>>> import numpy as np
>>> np.set_printoptions(precision=2, suppress=True, linewidth=200)
>>> rd = lambda a: np.round(a, 2) + 0
>>> F = np.maximum(np.array([[-4],
...     [0],
...     [5],
...     [3],
...     [4],
...     [2],
...     [4],
...     [-3],
...     [2],
...     [-2],
...     [1],
...     [3],
...     [-4],
...     [3],
...     [-4],
...     [4],
...     [2],
...     [-2],
...     [-1],
...     [-1],
...     [2],
...     [-2],
...     [-5],
...     [-1],
...     [-3],
...     [-3],
...     [2]]) @ np.array([[-2, -2, -1, 1, 3, -1, 3, -2, -2]]) + np.array([-1, -1, -1, 1, -2, -1, -3, 1, -2]), 0)
>>> F
array([[ 7,  7,  3,  0,  0,  3,  0,  9,  6],
       [ 0,  0,  0,  1,  0,  0,  0,  1,  0],
       [ 0,  0,  0,  6, 13,  0, 12,  0,  0],
       [ 0,  0,  0,  4,  7,  0,  6,  0,  0],
       [ 0,  0,  0,  5, 10,  0,  9,  0,  0],
       [ 0,  0,  0,  3,  4,  0,  3,  0,  0],
       [ 0,  0,  0,  5, 10,  0,  9,  0,  0],
       [ 5,  5,  2,  0,  0,  2,  0,  7,  4],
       [ 0,  0,  0,  3,  4,  0,  3,  0,  0],
       [ 3,  3,  1,  0,  0,  1,  0,  5,  2],
       [ 0,  0,  0,  2,  1,  0,  0,  0,  0],
       [ 0,  0,  0,  4,  7,  0,  6,  0,  0],
       [ 7,  7,  3,  0,  0,  3,  0,  9,  6],
       [ 0,  0,  0,  4,  7,  0,  6,  0,  0],
       [ 7,  7,  3,  0,  0,  3,  0,  9,  6],
       [ 0,  0,  0,  5, 10,  0,  9,  0,  0],
       [ 0,  0,  0,  3,  4,  0,  3,  0,  0],
       [ 3,  3,  1,  0,  0,  1,  0,  5,  2],
       [ 1,  1,  0,  0,  0,  0,  0,  3,  0],
       [ 1,  1,  0,  0,  0,  0,  0,  3,  0],
       [ 0,  0,  0,  3,  4,  0,  3,  0,  0],
       [ 3,  3,  1,  0,  0,  1,  0,  5,  2],
       [ 9,  9,  4,  0,  0,  4,  0, 11,  8],
       [ 1,  1,  0,  0,  0,  0,  0,  3,  0],
       [ 5,  5,  2,  0,  0,  2,  0,  7,  4],
       [ 5,  5,  2,  0,  0,  2,  0,  7,  4],
       [ 0,  0,  0,  3,  4,  0,  3,  0,  0]])
>>> rd(np.linalg.norm(F, axis=0))
array([18.25, 18.25,  7.62, 14.46, 26.4 ,  7.62, 23.24, 24.78, 15.23])
>>> rd(np.linalg.norm(F, 2))
np.float64(40.14)
>>> rd(np.linalg.norm(F[0] - F[17]))
np.float64(8.49)
>>> rd(np.linalg.norm(F, 1)), rd(np.linalg.norm(F, np.inf))
(np.float64(85.0), np.float64(45.0))
>>> F[0] @ F[17]
np.int64(105)
>>> rd(np.linalg.norm(F[0], 1)), rd(np.linalg.norm(F[0], np.inf))
(np.float64(35.0), np.float64(9.0))
>>> np.allclose(F[:-1].T @ np.linalg.lstsq(F[:-1].T, F[-1])[0], F[-1])
True
>>> rd(np.trace(np.linalg.pinv(F) @ F))
np.float64(5.0)
>>> np.linalg.lstsq(F[:-1].T, F[-1])[2]
np.int32(5)
>>> feats = np.array([[1, 0, 0, 0, 0, 0],
...     [-2, 1, 0, 0, 0, 0],
...     [2, 1, 1, 0, 0, 0],
...     [1, -2, -1, 1, 0, 0],
...     [2, -1, 0, 2, 1, 0],
...     [0, -1, -1, -2, 2, 1]])
>>> rng = np.random.default_rng(500841)
>>> lab = rng.permutation(6)
>>> lab
array([3, 0, 5, 1, 2, 4])
>>> B = feats[lab][:, lab]
>>> np.allclose(B, feats)
False
>>> rd(np.sort(np.abs(np.linalg.eigvals(B))))
array([1., 1., 1., 1., 1., 1.])
>>> np.trace(B)
np.int64(6)
>>> rd(np.linalg.det(B)), rd(np.linalg.det(feats[lab]))
(np.float64(1.0), np.float64(1.0))
>>> x0 = np.array([5, 1, 1, 5, 5, 2])
>>> y = feats @ x0
>>> beta, lr = np.zeros(6), 1 / np.linalg.norm(feats, 2) ** 2
>>> for i in range(4):
...     beta -= lr * feats.T @ (feats @ beta - y)
...     if i % 1 == 0: print(i, round(np.linalg.norm(feats @ beta - y), 2))
... 
0 8.07
1 6.86
2 6.0
3 5.33
>>> rd(beta)
array([ 5.57, -0.77,  0.89,  3.1 ,  2.41,  0.25])
>>> np.count_nonzero(feats)
np.int64(19)
>>> feats[:, 6]
Traceback (most recent call last):
  File "<python-input-29>", line 1, in <module>
    feats[:, 6]
    ~~~~~^^^^^^
IndexError: index 6 is out of bounds for axis 1 with size 6
>>> feats - feats[0]
array([[ 0,  0,  0,  0,  0,  0],
       [-3,  1,  0,  0,  0,  0],
       [ 1,  1,  1,  0,  0,  0],
       [ 0, -2, -1,  1,  0,  0],
       [ 1, -1,  0,  2,  1,  0],
       [-1, -1, -1, -2,  2,  1]])
>>> rd(np.linalg.norm(feats))
np.float64(6.32)
>>> feats.shape
(6, 6)
>>> rd(feats.mean(axis=0))
array([ 0.67, -0.33, -0.17,  0.17,  0.5 ,  0.17])
>>> feats.sum(axis=1)
array([ 1, -1,  4, -1,  4, -1])
>>> lab = rng.permutation(6)
>>> B = feats[:, lab] * rng.choice([-1, 1], 6)
>>> B
array([[ 0,  0, -1,  0,  0,  0],
       [ 0,  1,  2,  0,  0,  0],
       [-1,  1, -2,  0,  0,  0],
       [ 1, -2, -1,  1,  0,  0],
       [ 0, -1, -2,  2,  0,  1],
       [ 1, -1,  0, -2,  1,  2]])
>>> Uu, _, Vh = np.linalg.svd(feats.T @ B)
>>> rd(np.linalg.lstsq(feats, B)[0])
array([[ 0.,  0., -1.,  0.,  0.,  0.],
       [ 0.,  1.,  0.,  0.,  0.,  0.],
       [-1.,  0.,  0.,  0.,  0.,  0.],
       [ 0.,  0.,  0.,  1.,  0.,  0.],
       [ 0.,  0.,  0.,  0.,  0.,  1.],
       [ 0.,  0.,  0.,  0.,  1.,  0.]])
>>> lab
array([2, 1, 0, 3, 5, 4])
>>> rd(Uu @ Vh)
array([[ 0.,  0., -1.,  0.,  0.,  0.],
       [ 0.,  1.,  0.,  0.,  0.,  0.],
       [-1.,  0.,  0.,  0.,  0.,  0.],
       [ 0.,  0.,  0.,  1.,  0.,  0.],
       [ 0.,  0.,  0.,  0.,  0.,  1.],
       [ 0.,  0.,  0.,  0.,  1.,  0.]])
